$ python3 -q
>>> import numpy as np
>>> np.set_printoptions(precision=2, suppress=True, linewidth=160, legacy="1.25")
>>> B = np.array([[2, 1, -3, 2, 1, 1, 3, -1, 2, -3, 3, 1, 3],
...     [-1, -1, -2, -3, -3, 1, -2, 3, -2, 3, 2, 3, 3],
...     [2, 2, -1, 3, -2, 0, -3, 3, 3, 2, -1, 1, 3]])
>>> J = B.T @ B
>>> J
array([[  9,   7,  -6,  13,   1,   1,   2,   1,  12,  -5,   2,   1,   9],
       [  7,   6,  -3,  11,   0,   0,  -1,   2,  10,  -2,  -1,   0,   6],
       [ -6,  -3,  14,  -3,   5,  -5,  -2,  -6,  -5,   1, -12, -10, -18],
       [ 13,  11,  -3,  22,   5,  -1,   3,  -2,  19,  -9,  -3,  -4,   6],
       [  1,   0,   5,   5,  14,  -2,  15, -16,   2, -16,  -1, -10, -12],
       [  1,   0,  -5,  -1,  -2,   2,   1,   2,   0,   0,   5,   4,   6],
       [  2,  -1,  -2,   3,  15,   1,  22, -18,   1, -21,   8,  -6,  -6],
       [  1,   2,  -6,  -2, -16,   2, -18,  19,   1,  18,   0,  11,  15],
       [ 12,  10,  -5,  19,   2,   0,   1,   1,  17,  -6,  -1,  -1,   9],
       [ -5,  -2,   1,  -9, -16,   0, -21,  18,  -6,  22,  -5,   8,   6],
       [  2,  -1, -12,  -3,  -1,   5,   8,   0,  -1,  -5,  14,   8,  12],
       [  1,   0, -10,  -4, -10,   4,  -6,  11,  -1,   8,   8,  11,  15],
       [  9,   6, -18,   6, -12,   6,  -6,  15,   9,   6,  12,  15,  27]])
>>> # equal to its transpose
>>> np.round(np.linalg.norm(J, 2) / np.linalg.norm(J), 2)
0.74
>>> np.linalg.cond(J) > 100
True
>>> [round(float(x), 2) for x in np.linalg.svd(J, compute_uv=False)[:3]]
[89.17, 68.63, 41.2]
>>> evals, V = np.linalg.eigh(J)
>>> np.abs(V[:, -1]).round(6).argmax()
7
>>> evals.sum(), np.trace(J)
(199.0, 199)
>>> evals.round(2) + 0
array([ 0.  ,  0.  ,  0.  ,  0.  ,  0.  ,  0.  ,  0.  ,  0.  ,  0.  ,  0.  , 41.2 , 68.63, 89.17])
>>> np.round(np.linalg.svd(J, compute_uv=False), 2) + 0
array([89.17, 68.63, 41.2 ,  0.  ,  0.  ,  0.  ,  0.  ,  0.  ,  0.  ,  0.  ,  0.  ,  0.  ,  0.  ])
>>> Uu, sig, VT = np.linalg.svd(J)
>>> np.argmax(sig[:-1] / (sig[1:] + 1e-6)) + 1
3
>>> B = Uu[:, :3] @ np.diag(sig[:3]) @ VT[:3]
>>> np.linalg.matrix_rank(B)
3
>>> np.linalg.matrix_rank(J, rtol=0.05)
3
>>> np.round(np.linalg.norm(J - B) / np.linalg.norm(J), 2)
0.0
>>> A = np.load("dump.npy")
>>> A
array([[ 1.,  3.,  0.,  0.,  0.,  0.,  0.,  0.,  0.,  0.,  0.],
       [ 3.,  0.,  3.,  0.,  0.,  0.,  0.,  0.,  0.,  0.,  0.],
       [ 0.,  3.,  1.,  3.,  0.,  0.,  0.,  0.,  0.,  0.,  0.],
       [ 0.,  0.,  3., -1.,  3.,  0.,  0.,  0.,  0.,  0.,  0.],
       [ 0.,  0.,  0.,  3., -1.,  3.,  0.,  0.,  0.,  0.,  0.],
       [ 0.,  0.,  0.,  0.,  3., -3.,  3.,  0.,  0.,  0.,  0.],
       [ 0.,  0.,  0.,  0.,  0.,  3., -2.,  3.,  0.,  0.,  0.],
       [ 0.,  0.,  0.,  0.,  0.,  0.,  3., -3.,  3.,  0.,  0.],
       [ 0.,  0.,  0.,  0.,  0.,  0.,  0.,  3., -3.,  3.,  0.],
       [ 0.,  0.,  0.,  0.,  0.,  0.,  0.,  0.,  3., -2.,  3.],
       [ 0.,  0.,  0.,  0.,  0.,  0.,  0.,  0.,  0.,  3.,  1.]])
>>> # symmetric, so the eigenvalues are real
>>> round(np.linalg.eigvalsh(A).min(), 2)
-8.14
>>> vec = np.array([0, 1, 0, 1, 1, 1, 1, 0, 0, 1, 1])
>>> target = A @ vec
>>> beta, lr = np.zeros(11), 1 / np.linalg.norm(A, 2) ** 2
>>> for i in range(40):
...     beta -= lr * A.T @ (A @ beta - target)
...     if i % 10 == 0: print(i, round(np.linalg.norm(A @ beta - target), 2))
... 
0 7.29
10 1.0
20 0.66
30 0.58
>>> np.round(np.linalg.cond(A), 2)
10.0
>>> beta
array([-0.15,  0.96,  0.17,  1.07,  0.82,  0.78,  0.95,  0.24,  0.33,  1.09,  0.71])
>>> np.abs(A).max()
3.0
>>> round(float(np.linalg.norm(A)), 2)
14.83
>>> A.mean(axis=0)
array([0.36, 0.55, 0.64, 0.45, 0.45, 0.27, 0.36, 0.27, 0.27, 0.36, 0.36])
>>> A.sum(axis=1)
array([4., 6., 7., 5., 5., 3., 4., 3., 3., 4., 4.])
>>> u = np.array([-1, -3, -3, 1, 3, 3, 1, 0, -3, 2, 3])
>>> B = A + np.outer(u, np.eye(11)[1])
>>> np.linalg.matrix_rank(B - A)
1
>>> feats = np.load("m.npy")
>>> feats
array([[0.17, 0.17, 0.17, 0.17, 0.06, 0.11, 0.17],
       [0.1 , 0.2 , 0.1 , 0.1 , 0.1 , 0.2 , 0.2 ],
       [0.14, 0.  , 0.21, 0.07, 0.21, 0.21, 0.14],
       [0.17, 0.17, 0.17, 0.25, 0.  , 0.17, 0.08],
       [0.18, 0.18, 0.09, 0.09, 0.18, 0.18, 0.09],
       [0.1 , 0.2 , 0.2 , 0.2 , 0.  , 0.3 , 0.  ],
       [0.12, 0.12, 0.19, 0.19, 0.06, 0.12, 0.19]])
>>> u = np.array([0, -1, -2, 2, 0, 1, 0])
>>> B = feats + np.outer(u, np.eye(7)[0])
>>> B
array([[ 0.17,  0.17,  0.17,  0.17,  0.06,  0.11,  0.17],
       [-0.9 ,  0.2 ,  0.1 ,  0.1 ,  0.1 ,  0.2 ,  0.2 ],
       [-1.86,  0.  ,  0.21,  0.07,  0.21,  0.21,  0.14],
       [ 2.17,  0.17,  0.17,  0.25,  0.  ,  0.17,  0.08],
       [ 0.18,  0.18,  0.09,  0.09,  0.18,  0.18,  0.09],
       [ 1.1 ,  0.2 ,  0.2 ,  0.2 ,  0.  ,  0.3 ,  0.  ],
       [ 0.12,  0.12,  0.19,  0.19,  0.06,  0.12,  0.19]])
>>> np.linalg.matrix_rank(np.linalg.inv(B) - np.linalg.inv(feats), tol=1e-8)
1
